$ python3 -q
>>> import numpy as np
>>> np.set_printoptions(suppress=True, linewidth=100)
>>> feats = np.array([[-3.0, 0.0, 0.0], [0.0, 1.0, 2.0], [0.0, 2.0, -2.0]])
>>> feats
array([[-3.,  0.,  0.],
       [ 0.,  1.,  2.],
       [ 0.,  2., -2.]])
>>> np.flatnonzero(np.linalg.matrix_power((feats != 0) + (feats.T != 0) + np.eye(3), 3)[1])
array([1, 2])
>>> round(float(np.linalg.det(feats)), 3)
18.0
>>> x = np.array([-5, -9, -8])
>>> target = feats @ x
>>> coef, lr = np.zeros(3), 1 / np.linalg.norm(feats, 2) ** 2
>>> for i in range(5):
...     coef -= lr * feats.T @ (feats @ coef - target)
...     if i % 1 == 0: print(i, round(np.linalg.norm(feats @ coef - target), 3))
... 
0 12.92
1 7.178
2 3.988
3 2.215
4 1.231
>>> coef.round(3)
array([-5.   , -8.45 , -7.725])
>>> round(float(np.linalg.eigvalsh(feats).min()), 3)
-3.0
>>> [round(float(np.linalg.det(feats[:i, :i])), 2) + 0 for i in range(1, 4)]
[-3.0, -3.0, 18.0]
>>> mat = np.load("x.npy")
>>> mat
array([[118, 116, 106,  49],
       [116, 267, 140, 182],
       [106, 140, 153,  48],
       [ 49, 182,  48, 155]])
>>> # symmetric
>>> np.linalg.cond(mat) > 100
np.True_
>>> np.round(np.linalg.eigvals(mat).sum().real, 3)
np.float64(693.0)
>>> np.einsum("ii->", mat)
np.int64(693)
>>> np.kron(np.eye(2, dtype=int), mat)
array([[118, 116, 106,  49,   0,   0,   0,   0],
       [116, 267, 140, 182,   0,   0,   0,   0],
       [106, 140, 153,  48,   0,   0,   0,   0],
       [ 49, 182,  48, 155,   0,   0,   0,   0],
       [  0,   0,   0,   0, 118, 116, 106,  49],
       [  0,   0,   0,   0, 116, 267, 140, 182],
       [  0,   0,   0,   0, 106, 140, 153,  48],
       [  0,   0,   0,   0,  49, 182,  48, 155]])
>>> ev, vecs = np.linalg.eig(mat)
>>> ev.round(3)
array([526.821, 136.01 ,  29.127,   1.042])
>>> np.round(mat @ vecs[:, 0] - ev[0] * vecs[:, 0], 3) + 0
array([0., 0., 0., 0.])
>>> np.round(np.sort(np.linalg.eigvals(mat.T)), 3)
array([  1.042,  29.127, 136.01 , 526.821])
>>> K = np.load("m.npy")
>>> K
array([[-1.215,  0.401,  0.987],
       [-1.296,  0.351,  1.04 ],
       [-1.751,  0.581,  1.495],
       [-0.018,  0.019, -0.011],
       [-0.022,  0.075,  0.077],
       [-0.003, -0.022, -0.11 ],
       [-1.18 ,  0.396,  0.996],
       [-1.875,  0.574,  1.467],
       [-1.148,  0.377,  0.96 ],
       [-0.604,  0.199,  0.489],
       [-1.9  ,  0.478,  1.526],
       [-1.758,  0.633,  1.549],
       [-1.254,  0.389,  1.038],
       [-1.817,  0.605,  1.462],
       [-0.611,  0.254,  0.595],
       [-0.02 ,  0.036,  0.037],
       [-1.202,  0.462,  1.055],
       [-1.833,  0.609,  1.508],
       [-0.733,  0.143,  0.501]])
>>> lab = K[:, 2] > np.median(K[:, 2])
>>> u = K[lab].mean(axis=0) - K[~lab].mean(axis=0)
>>> u.round(3)
array([-1.076,  0.332,  0.897])
>>> m1 = np.load("test3.npy")
>>> m1
array([[ 0.4,  1.2,  0.1],
       [-1.4, -0.6, -1.5],
       [ 1.6,  0.9,  1.5],
       [-1. ,  5.1,  0.2],
       [ 0.3, -2.7, -2. ],
       [-0.5,  4.2,  0.3],
       [-0.4,  4.2, -1.3]])
>>> x = np.array([0, 1, 1])
>>> target = m1 @ x
>>> coef, lr = np.zeros(3), 1 / np.linalg.norm(m1, 2) ** 2
>>> for i in range(60):
...     coef -= lr * m1.T @ (m1 @ coef - target)
...     if i % 10 == 0: print(i, round(np.linalg.norm(m1 @ coef - target), 3))
... 
0 2.57
10 0.558
20 0.303
30 0.206
40 0.142
50 0.098
>>> round(float(np.linalg.cond(m1)), 3)
5.226
>>> coef.round(3)
array([0.036, 1.005, 0.978])
>>> q, R = np.linalg.qr(m1)
>>> np.round(abs(R[0, 0]), 3), round(float(np.linalg.norm(m1[:, 0])), 3)
(np.float64(2.486), 2.486)
>>> A = np.loadtxt("dump.csv", delimiter=",")
>>> A
array([[ -7.84 ,   0.965,   3.503,  -2.23 ,  -0.201],
       [ -7.194,   1.356,   3.999,  -5.822,  -2.397],
       [-16.006,   0.815,   7.231,   2.402,   4.794],
       [-11.347,   1.394,  10.426, -11.82 ,  -3.198],
       [-15.135,  -0.526,  11.806,   0.645,   6.591],
       [-11.748,   0.419,   7.93 ,  -1.621,   2.838],
       [-16.857,   3.603,   6.95 , -12.753,  -6.767],
       [-10.929,  -0.111,  11.22 ,  -5.057,   2.316],
       [-12.348,   3.433,   3.049, -10.094,  -6.862],
       [-19.981,   1.94 ,  14.725, -12.14 ,  -1.556],
       [-21.61 ,   1.995,  12.377,  -6.903,   0.666],
       [-18.801,   1.67 ,  13.233,  -8.947,   0.034],
       [-11.514,  -0.554,  13.323,  -4.94 ,   3.724],
       [-14.713,  -0.693,  15.607,  -4.558,   5.374],
       [-19.519,   2.596,  11.25 , -10.616,  -2.547],
       [-12.393,   4.156,   1.669, -11.66 ,  -9.011],
       [-14.339,   2.723,   6.662,  -9.681,  -4.453],
       [-18.192,   2.78 ,   9.814, -10.733,  -3.573],
       [-15.34 ,   1.85 ,   4.947,  -1.102,   0.827],
       [ -7.224,   1.506,   2.688,  -4.033,  -2.09 ],
       [-16.409,   0.824,  10.499,  -2.62 ,   3.142],
       [-16.563,   0.678,  16.402, -10.996,   0.8  ]])
>>> Xs = A - A.mean(axis=0)
>>> Uu, sv, vt = np.linalg.svd(Xs, full_matrices=False)
>>> np.round(sv ** 2 / (sv ** 2).sum(), 3) + 0
array([0.483, 0.415, 0.102, 0.   , 0.   ])
>>> np.abs(Uu[:, 0]).argmax()
np.int64(15)
>>> round(float((sv ** 2).sum() ** 2 / (sv ** 4).sum()), 3)
2.405
>>> np.searchsorted(np.cumsum(sv ** 2) / (sv ** 2).sum(), 0.9) + 1
np.int64(3)
>>> np.linalg.matrix_rank(Xs)
np.int64(5)
>>> Y = mat / np.linalg.norm(mat, axis=1, keepdims=True)
>>> gram = Y @ Y.T
>>> np.argwhere(np.triu(np.abs(gram) > 0.95, 1))
array([[0, 2],
       [1, 3]])
>>> gram[1].round(3)
array([0.911, 1.   , 0.905, 0.967])
>>> E = np.loadtxt("case4.csv", delimiter=",")
>>> E
array([[  0.,   6.,   3.,  -7.,   2.,   7.],
       [  4.,  -2.,   2.,  -5.,  -6.,   7.],
       [ -5.,   2.,  10., -10.,  -2.,   9.],
       [  1.,  -3.,  14., -19.,   7.,   1.],
       [ -3.,   6.,  21., -15.,   2.,  -8.],
       [  2.,   6.,  13., -20.,  10.,  -6.],
       [ -3.,  13.,  16., -16.,   6.,  -5.],
       [ -3.,  18.,  17., -20.,   7.,  -2.],
       [ -4.,  12.,  26., -11.,  -2.,   3.],
       [ -7.,   4.,  29., -18.,   2.,  -6.],
       [-14.,   1.,  31., -20.,  -5.,   0.],
       [ -7.,  10.,  37., -17.,  -5.,   4.],
       [-13.,   4.,  39., -20.,   0.,   0.],
       [-13.,  -2.,  44., -23.,   9.,   3.],
       [ -5.,  -2.,  44., -29.,   4.,  -6.],
       [-10., -11.,  41., -34.,   7.,  -2.]])
>>> rng = np.random.default_rng(845)
>>> lab = rng.permutation(6)
>>> Y = E[:, lab] * rng.choice([-1, 1], 6)
>>> Y
array([[  7.,   3.,  -7.,   6.,   0.,  -2.],
       [  5.,   2.,  -7.,  -2.,   4.,   6.],
       [ 10.,  10.,  -9.,   2.,  -5.,   2.],
       [ 19.,  14.,  -1.,  -3.,   1.,  -7.],
       [ 15.,  21.,   8.,   6.,  -3.,  -2.],
       [ 20.,  13.,   6.,   6.,   2., -10.],
       [ 16.,  16.,   5.,  13.,  -3.,  -6.],
       [ 20.,  17.,   2.,  18.,  -3.,  -7.],
       [ 11.,  26.,  -3.,  12.,  -4.,   2.],
       [ 18.,  29.,   6.,   4.,  -7.,  -2.],
       [ 20.,  31.,  -0.,   1., -14.,   5.],
       [ 17.,  37.,  -4.,  10.,  -7.,   5.],
       [ 20.,  39.,  -0.,   4., -13.,  -0.],
       [ 23.,  44.,  -3.,  -2., -13.,  -9.],
       [ 29.,  44.,   6.,  -2.,  -5.,  -4.],
       [ 34.,  41.,   2., -11., -10.,  -7.]])
>>> Uu, _, vt = np.linalg.svd(E.T @ Y)
>>> np.round(Uu @ vt, 3) + 0
array([[ 0.,  0.,  0.,  0.,  1.,  0.],
       [ 0.,  0.,  0.,  1.,  0.,  0.],
       [ 0.,  1.,  0.,  0.,  0.,  0.],
       [-1.,  0.,  0.,  0.,  0.,  0.],
       [ 0.,  0.,  0.,  0.,  0., -1.],
       [ 0.,  0., -1.,  0.,  0.,  0.]])
>>> lab
array([3, 2, 5, 1, 0, 4])
